% ipython --no-banner

In [1]: import numpy as np

In [2]: from numpy import linalg as LA

In [3]: np.set_printoptions(suppress=True, linewidth=100)

In [4]: J = np.load("out5.npy")

In [5]: J
Out[5]: 
array([[-11.93,  -1.75,  23.45],
       [  8.97,   3.6 , -11.93],
       [  2.84,   3.26,   1.1 ],
       [ -9.84,  -2.  ,  16.73],
       [ -1.73,   3.46,   4.53],
       [  7.48,  -2.27, -15.52],
       [ -4.84,  -4.81,   1.13],
       [  4.08,   0.67,  -6.39],
       [-15.53,   6.87,  40.26],
       [ 15.44,  -3.86, -30.2 ],
       [  6.33,  -1.01, -12.81],
       [  2.21,   0.22,  -4.34],
       [ -0.64,  -0.99,  -0.3 ],
       [ -7.5 ,   0.27,  13.98],
       [ 12.51,  -4.23, -28.99],
       [ -5.28,  -0.5 ,  10.37],
       [  3.79,  -3.84, -11.96]])

In [6]: cen = J - J.mean(axis=0)

In [7]: evecs = LA.svd(cen)[2][:1]

In [8]: M2 = cen - cen @ evecs.T @ evecs

In [9]: np.round(np.cov(cen @ evecs.T, rowvar=False), 2)
Out[9]: np.float64(403.98)

In [10]: round(LA.norm(M2) / LA.norm(cen), 2)
Out[10]: np.float64(0.16)

In [11]: np.round(np.diag(evecs.T @ evecs), 2)
Out[11]: array([0.18, 0.01, 0.81])

In [12]: np.round((cen @ evecs.T).std(axis=0), 2)
Out[12]: array([19.5])

In [13]: dist = LA.norm(J[:, None] - J[None], axis=-1)

In [14]: dist[13].round(6).argsort(kind="stable")[:4]
Out[14]: array([13,  3, 15,  0])

In [15]: dist.shape
Out[15]: (17, 17)

In [16]: (dist + 1e9 * np.eye(17)).round(6).argmin(axis=1)
Out[16]: array([ 3, 10, 12, 13,  2, 10, 12, 11,  0, 14,  5,  7, 11,  3,  9, 13, 10])

In [17]: LA.matrix_rank(dist ** 2)
Out[17]: np.int64(5)

In [18]: O, evecs = LA.qr(J[:, :2])[0], LA.qr(J[:, 2:])[0]

In [19]: sig = LA.svd(O.T @ evecs, compute_uv=False)

In [20]: np.round(np.degrees(np.arccos(sig.clip(0, 1))), 2)
Out[20]: array([5.75])

In [21]: (sig > 0.9).sum()
Out[21]: np.int64(1)

In [22]: cen = (J - J.mean(axis=0)) / J.std(axis=0)

In [23]: np.round(cen.std(axis=0), 2)
Out[23]: array([1., 1., 1.])

In [24]: beta = LA.lstsq(np.delete(cen, 1, axis=1), cen[:, 1])[0]

In [25]: round(float(1 - np.var(cen[:, 1] - np.delete(cen, 1, axis=1) @ beta)), 2)
Out[25]: 0.86

In [26]: beta.round(2)
Out[26]: array([3.23, 3.67])

In [27]: rng = np.random.default_rng(807168)

In [28]: M2 = J + rng.integers(-2, 3, (17, 1)) @ rng.integers(-2, 3, (1, 3))

In [29]: M2.round(2)
Out[29]: 
array([[-11.93,  -1.75,  23.45],
       [  6.97,   4.6 ,  -9.93],
       [  2.84,   3.26,   1.1 ],
       [-11.84,  -1.  ,  18.73],
       [ -1.73,   3.46,   4.53],
       [  3.48,  -0.27, -11.52],
       [ -2.84,  -5.81,  -0.87],
       [  0.08,   2.67,  -2.39],
       [-11.53,   4.87,  36.26],
       [ 15.44,  -3.86, -30.2 ],
       [  2.33,   0.99,  -8.81],
       [  0.21,   1.22,  -2.34],
       [ -4.64,   1.01,   3.7 ],
       [ -5.5 ,  -0.73,  11.98],
       [ 10.51,  -3.23, -26.99],
       [ -5.28,  -0.5 ,  10.37],
       [  1.79,  -2.84,  -9.96]])

In [30]: np.round(LA.svd(M2 - J, compute_uv=False), 2) + 0
Out[30]: array([15.59,  0.  ,  0.  ])

In [31]: u = np.array([0, 0, 1])

In [32]: data = np.outer(rng.normal(size=15), u) + 0.02 * rng.normal(size=(15, 3))

In [33]: data.round(2) + 0
Out[33]: 
array([[ 0.02,  0.  ,  0.84],
       [-0.02, -0.03,  0.  ],
       [-0.01,  0.  ,  1.59],
       [-0.01,  0.01,  1.82],
       [-0.02, -0.01, -1.14],
       [ 0.02, -0.03, -0.44],
       [ 0.01,  0.03,  0.95],
       [-0.01,  0.  , -0.22],
       [-0.02, -0.01, -2.14],
       [ 0.  , -0.03,  0.4 ],
       [-0.01,  0.  , -1.14],
       [ 0.  ,  0.  ,  1.04],
       [ 0.01, -0.02,  1.29],
       [ 0.05, -0.02,  0.89],
       [ 0.  ,  0.02,  0.3 ]])

In [34]: labels = data[:, 0] > np.median(data[:, 0])

In [35]: u = data[labels].mean(axis=0) - data[~labels].mean(axis=0)

In [36]: print(((data - data.mean(axis=0)) @ u > 0).astype(int))
[1 0 1 1 0 0 1 0 0 1 0 1 1 1 1]

In [37]: labels.astype(int)
Out[37]: array([1, 0, 0, 0, 0, 1, 1, 0, 0, 1, 0, 1, 1, 1, 0])

In [38]: np.argsort(-np.abs(u).round(6), kind="stable")
Out[38]: array([2, 0, 1])
